% ipython --no-banner

In [1]: import numpy as np

In [2]: np.set_printoptions(precision=3, suppress=True, linewidth=140)

In [3]: rd = lambda a: np.round(a, 3) + 0

In [4]: W0 = np.array([[1, 1, 2, -1, 0, -3],
   ...:     [-3, 1, 1, 2, -1, 0],
   ...:     [0, -3, 1, 1, 2, -1],
   ...:     [-1, 0, -3, 1, 1, 2],
   ...:     [2, -1, 0, -3, 1, 1],
   ...:     [1, 2, -1, 0, -3, 1]])

In [5]: Uu, sigma, Vh = np.linalg.svd(W0)

In [6]: rd(sigma)
Out[6]: array([6.   , 5.196, 5.196, 1.732, 1.732, 0.   ])

In [7]: B = Uu[:, :5] @ np.diag(sigma[:5]) @ Vh[:5]

In [8]: np.linalg.matrix_rank(B)
Out[8]: np.int64(5)

In [9]: feats = np.load("run18.npy")

In [10]: feats
Out[10]: 
array([[ 1, -1, -2, -1, -2,  1, -1,  1,  0],
       [-2, -2,  0, -2,  2, -2,  1,  1,  1],
       [-2,  1, -2,  1,  1, -2, -2, -1, -2],
       [ 0,  1,  2, -1, -2, -1,  1,  0,  2],
       [-2,  2,  2,  1, -1,  2,  2,  1,  0],
       [-2,  1, -2,  2, -2,  1, -2,  1,  1],
       [ 2,  2, -2,  1, -1,  0,  0, -1, -1],
       [-2,  0,  2,  1,  2, -1,  1,  2,  2],
       [ 1, -1, -1, -1, -2, -2,  2,  2,  1]])

In [11]: W = np.array([[1, 0],
    ...:     [2, 2],
    ...:     [2, 2],
    ...:     [0, 2],
    ...:     [0, 1],
    ...:     [1, 2],
    ...:     [2, 1],
    ...:     [0, 1],
    ...:     [2, 0]])

In [12]: c = np.array([-1, 5])

In [13]: act = np.maximum(feats @ W + c, 0)

In [14]: np.linalg.matrix_rank(act)
Out[14]: np.int64(2)

In [15]: act
Out[15]: 
array([[ 0,  0],
       [ 0,  0],
       [ 0,  0],
       [10,  6],
       [11, 21],
       [ 0,  6],
       [ 0,  5],
       [ 6, 14],
       [ 0,  0]])

In [16]: (act > 0).astype(int)
Out[16]: 
array([[0, 0],
       [0, 0],
       [0, 0],
       [1, 1],
       [1, 1],
       [0, 1],
       [0, 1],
       [1, 1],
       [0, 0]])

In [17]: rd((act > 0).mean(axis=0))
Out[17]: array([0.333, 0.556])

In [18]: cent = np.array([[1, 1, 0], [-2, 1, 1]])

In [19]: act @ cent
Out[19]: 
array([[  0,   0,   0],
       [  0,   0,   0],
       [  0,   0,   0],
       [ -2,  16,   6],
       [-31,  32,  21],
       [-12,   6,   6],
       [-10,   5,   5],
       [-22,  20,  14],
       [  0,   0,   0]])

In [20]: rng = np.random.default_rng(61561)

In [21]: idx = rng.permutation(9)

In [22]: B = feats[:, idx] * rng.choice([-1, 1], 9)

In [23]: B
Out[23]: 
array([[-1, -2,  1,  0, -1,  1, -1, -2,  1],
       [-2,  2,  2,  1,  2,  1,  2,  0, -1],
       [ 1,  1, -1, -2,  2, -1,  2, -2,  2],
       [ 1, -2,  1,  2,  1,  0,  0,  2, -1],
       [ 2, -1, -1,  0, -2,  1,  2,  2, -2],
       [ 1, -2, -2,  1, -1,  1,  2, -2,  2],
       [ 2, -1, -1, -1,  0, -1, -2, -2,  0],
       [ 0,  2, -1,  2,  1,  2,  2,  2, -1],
       [-1, -2,  1,  1,  2,  2, -1, -1, -2]])

In [24]: Uu, _, Vh = np.linalg.svd(feats.T @ B)

In [25]: rd(Uu @ Vh)
Out[25]: 
array([[ 0.,  0.,  0.,  0.,  0.,  0., -1.,  0.,  0.],
       [ 1.,  0.,  0.,  0.,  0.,  0.,  0.,  0.,  0.],
       [ 0.,  0.,  0.,  0.,  0.,  0.,  0.,  1.,  0.],
       [ 0.,  0., -1.,  0.,  0.,  0.,  0.,  0.,  0.],
       [ 0.,  1.,  0.,  0.,  0.,  0.,  0.,  0.,  0.],
       [ 0.,  0.,  0.,  0., -1.,  0.,  0.,  0.,  0.],
       [ 0.,  0.,  0.,  0.,  0.,  0.,  0.,  0., -1.],
       [ 0.,  0.,  0.,  0.,  0.,  1.,  0.,  0.,  0.],
       [ 0.,  0.,  0.,  1.,  0.,  0.,  0.,  0.,  0.]])

In [26]: idx = rng.permutation(9)

In [27]: idx
Out[27]: array([3, 7, 1, 0, 6, 8, 4, 2, 5])

In [28]: B = feats[idx][:, idx]

In [29]: np.trace(B)
Out[29]: np.int64(-1)

In [30]: np.allclose(B, feats)
Out[30]: False

In [31]: B
Out[31]: 
array([[-1,  0,  1,  0,  1,  2, -2,  2, -1],
       [ 1,  2,  0, -2,  1,  2,  2,  2, -1],
       [-2,  1, -2, -2,  1,  1,  2,  0, -2],
       [-1,  1, -1,  1, -1,  0, -2, -2,  1],
       [ 1, -1,  2,  2,  0, -1, -1, -2,  0],
       [-1,  2, -1,  1,  2,  1, -2, -1, -2],
       [ 1,  1,  2, -2,  2,  0, -1,  2,  2],
       [ 1, -1,  1, -2, -2, -2,  1, -2, -2],
       [ 2,  1,  1, -2, -2,  1, -2, -2,  1]])

In [32]: B = np.linalg.invert(feats)
AttributeError: module 'numpy.linalg' has no attribute 'invert'


In [33]: B = np.linalg.inv(feats)

In [34]: rd(np.linalg.inv(B))
Out[34]: 
array([[ 1., -1., -2., -1., -2.,  1., -1.,  1.,  0.],
       [-2., -2.,  0., -2.,  2., -2.,  1.,  1.,  1.],
       [-2.,  1., -2.,  1.,  1., -2., -2., -1., -2.],
       [ 0.,  1.,  2., -1., -2., -1.,  1.,  0.,  2.],
       [-2.,  2.,  2.,  1., -1.,  2.,  2.,  1.,  0.],
       [-2.,  1., -2.,  2., -2.,  1., -2.,  1.,  1.],
       [ 2.,  2., -2.,  1., -1.,  0.,  0., -1., -1.],
       [-2.,  0.,  2.,  1.,  2., -1.,  1.,  2.,  2.],
       [ 1., -1., -1., -1., -2., -2.,  2.,  2.,  1.]])

In [35]: rd(feats @ B)
Out[35]: 
array([[1., 0., 0., 0., 0., 0., 0., 0., 0.],
       [0., 1., 0., 0., 0., 0., 0., 0., 0.],
       [0., 0., 1., 0., 0., 0., 0., 0., 0.],
       [0., 0., 0., 1., 0., 0., 0., 0., 0.],
       [0., 0., 0., 0., 1., 0., 0., 0., 0.],
       [0., 0., 0., 0., 0., 1., 0., 0., 0.],
       [0., 0., 0., 0., 0., 0., 1., 0., 0.],
       [0., 0., 0., 0., 0., 0., 0., 1., 0.],
       [0., 0., 0., 0., 0., 0., 0., 0., 1.]])

In [36]: rd(np.linalg.slogdet(feats)[0])
Out[36]: np.float64(1.0)
